$ ipython --no-banner

In [1]: import numpy as np

In [2]: from numpy import linalg as LA

In [3]: np.set_printoptions(precision=3, suppress=True, linewidth=140, sign=" ")

In [4]: X = np.loadtxt("out18.csv", delimiter=",")

In [5]: X
Out[5]: 
array([[ 2.555,  1.572],
       [ 1.572, -2.555]])

In [6]: Q, R = LA.qr(X)

In [7]: Q
Out[7]: 
array([[-0.852, -0.524],
       [-0.524,  0.852]])

In [8]: Q @ R
Out[8]: 
array([[ 2.555,  1.572],
       [ 1.572, -2.555]])

In [9]: np.round(Q.T @ Q, 3) + 0
Out[9]: 
array([[ 1.,  0.],
       [ 0.,  1.]])

In [10]: np.trace(Q @ Q.T)
Out[10]: np.float64(2.0)

In [11]: Q.shape, R.shape
Out[11]: ((2, 2), (2, 2))

In [12]: w, V = LA.eigh(X)

In [13]: vec = np.array([-1, -1])

In [14]: V * np.maximum(w, 0) @ V.T
Out[14]: 
array([[ 2.777,  0.786],
       [ 0.786,  0.222]])

In [15]: round(float(np.abs(X).sum(axis=1).max()), 3), round(np.abs(w).max(), 3)
Out[15]: (4.127, np.float64(3.0))

In [16]: M2 = LA.inv(X)

In [17]: np.allclose(M2, X.T)
Out[17]: False

In [18]: LA.inv(M2)
Out[18]: 
array([[ 2.555,  1.572],
       [ 1.572, -2.555]])

In [19]: np.round(LA.slogdet(X)[0], 3)
Out[19]: np.float64(-1.0)

In [20]: M2
Out[20]: 
array([[ 0.284,  0.175],
       [ 0.175, -0.284]])

In [21]: vec = np.array([-2, -2])

In [22]: target = X @ vec

In [23]: target
Out[23]: array([-8.254,  1.966])

In [24]: LA.solve(X, target)
Out[24]: array([-2., -2.])

In [25]: data = np.load("dump.npy")

In [26]: data
Out[26]: 
array([[-0.1,  0.5,  0.3],
       [-1.1,  0.6,  0.9],
       [-0.4,  2.2,  0. ]])

In [27]: vec = np.array([0, 4, 3])

In [28]: target = data @ vec

In [29]: beta, lr = np.zeros(3), 1 / LA.norm(data, 2) ** 2

In [30]: for i in range(4):
    ...:     beta -= lr * data.T @ (data @ beta - target)
    ...:     if i % 1 == 0: print(i, round(LA.norm(data @ beta - target), 3))
    ...: 
0 0.703
1 0.635
2 0.592
3 0.563

In [31]: beta
Out[31]: array([-1.621,  3.787,  1.06 ])

In [32]: T = np.stack([data, 3 * data, data[::-1]])

In [33]: T.sum(axis=0)
Out[33]: 
array([[-0.8,  4.2,  1.2],
       [-5.5,  3. ,  4.5],
       [-1.7,  9.3,  0.3]])

In [34]: (T @ data.T).shape
Out[34]: (3, 3, 3)

In [35]: rng = np.random.default_rng(689781)

In [36]: z = rng.permutation(3)

In [37]: M2 = data[:, z] * rng.choice([-1, 1], 3)

In [38]: M2
Out[38]: 
array([[ 0.1, -0.3, -0.5],
       [ 1.1, -0.9, -0.6],
       [ 0.4, -0. , -2.2]])

In [39]: U, _, Vt = LA.svd(data.T @ M2)

In [40]: np.round(U @ Vt, 3) + 0
Out[40]: 
array([[-1.,  0.,  0.],
       [ 0.,  0., -1.],
       [ 0., -1.,  0.]])

In [41]: z
Out[41]: array([ 0,  2,  1])

In [42]: round(float(np.abs(LA.eigvals(M2)).max()), 3)
Out[42]: 2.095

In [43]: np.sort(np.abs(LA.eigvals(M2)))
Out[43]: array([ 0.551,  0.551,  2.095])

In [44]: np.allclose(M2 @ M2.T, M2.T @ M2)
Out[44]: False

In [45]: np.allclose(M2, M2.T)
Out[45]: False

In [46]: np.trace(M2)
Out[46]: np.float64(-3.0)

In [47]: (M2 + M2.T) / 2
Out[47]: 
array([[ 0.1 ,  0.4 , -0.05],
       [ 0.4 , -0.9 , -0.3 ],
       [-0.05, -0.3 , -2.2 ]])

In [48]: M2 = np.array([[3, 7, 3, 0], [4, 9, 2, 3], [4, 1, 8, 4], [9, 9, 9, 3]])

In [49]: M2[-1] = M2[0]

In [50]: arr = M2 + 0.02 * np.eye(4)

In [51]: arr
Out[51]: 
array([[ 3.02,  7.  ,  3.  ,  0.  ],
       [ 4.  ,  9.02,  2.  ,  3.  ],
       [ 4.  ,  1.  ,  8.02,  4.  ],
       [ 3.  ,  7.  ,  3.  ,  0.02]])

In [52]: round(float(LA.det(arr[::-1])), 3)
Out[52]: -5.281

In [53]: round(float(LA.det(arr.T)), 3)
Out[53]: -5.281

In [54]: LA.eigvals(arr)
Out[54]: array([15.968,  6.598,  0.02 , -2.506])

In [55]: np.poly(arr)
Out[55]: array([  1.   , -20.08 ,  49.202, 263.056,  -5.281])

In [56]: np.round(np.einsum("ij,ji->", arr, arr), 3)
Out[56]: np.float64(304.802)

In [57]: def softmax(z):
    ...:     e = np.exp(z - z.max(axis=-1, keepdims=True))
    ...:     return e / e.sum(axis=-1, keepdims=True)
    ...: 

In [58]: softmax(arr[1])
Out[58]: array([ 0.007,  0.99 ,  0.001,  0.002])

In [59]: np.round(softmax(10 * arr[1]), 3) + 0
Out[59]: array([ 0.,  1.,  0.,  0.])

In [60]: softmax(arr[1] + -2)
Out[60]: array([ 0.007,  0.99 ,  0.001,  0.002])

In [61]: softmax(arr).sum(axis=1)
Out[61]: array([ 1.,  1.,  1.,  1.])

In [62]: scores = arr @ arr.T / np.sqrt(4)

In [63]: softmax(scores)[1] @ arr
Out[63]: array([ 4.  ,  9.02,  2.  ,  3.  ])

In [64]: np.round(softmax(scores), 3) + 0
Out[64]: 
array([[ 0.001,  0.998,  0.   ,  0.001],
       [ 0.   ,  1.   ,  0.   ,  0.   ],
       [ 0.   ,  0.   ,  1.   ,  0.   ],
       [ 0.001,  0.998,  0.   ,  0.001]])

In [65]: np.round(softmax(scores + np.triu(np.full(scores.shape, -np.inf), 1)), 3) + 0
Out[65]: 
array([[ 1.   ,  0.   ,  0.   ,  0.   ],
       [ 0.   ,  1.   ,  0.   ,  0.   ],
       [ 0.   ,  0.   ,  1.   ,  0.   ],
       [ 0.001,  0.998,  0.   ,  0.001]])

In [66]: U, sig, Vt = LA.svd(arr)

In [67]: np.argmax(sig[:-1] / (sig[1:] + 1e-6)) + 1
Out[67]: np.int64(3)

In [68]: sig
Out[68]: array([ 16.57 ,   7.777,   2.597,   0.016])

In [69]: M2 = U[:, :3] @ np.diag(sig[:3]) @ Vt[:3]

In [70]: np.round(LA.norm(arr - M2) / LA.norm(arr), 3)
Out[70]: np.float64(0.001)

In [71]: LA.matrix_rank(arr, rtol=0.05)
Out[71]: np.int64(3)

In [72]: round(np.abs(arr - M2).max(), 3)
Out[72]: np.float64(0.01)

In [73]: M = np.triu(rng.random((4, 4)) < 0.6, 1).astype(int)

In [74]: M = M + M.T

In [75]: M
Out[75]: 
array([[ 0,  0,  1,  1],
       [ 0,  0,  1,  1],
       [ 1,  1,  0,  1],
       [ 1,  1,  1,  0]])

In [76]: np.round(M @ LA.pinv(M) @ M, 3) + 0
Out[76]: 
array([[ 0.,  0.,  1.,  1.],
       [ 0.,  0.,  1.,  1.],
       [ 1.,  1.,  0.,  1.],
       [ 1.,  1.,  1.,  0.]])

In [77]: LA.lstsq(M[:-1].T, M[-1])[2]
Out[77]: np.int32(2)

In [78]: np.allclose(M[:-1].T @ LA.lstsq(M[:-1].T, M[-1])[0], M[-1])
Out[78]: False

In [79]: np.round(np.trace(LA.pinv(M) @ M), 3)
Out[79]: np.float64(3.0)

In [80]: np.unique(M.round(6), axis=0).shape
Out[80]: (3, 4)

In [81]: np.abs(np.diag(LA.qr(M)[1])) > 1e-9
Out[81]: array([ True, False,  True,  True])
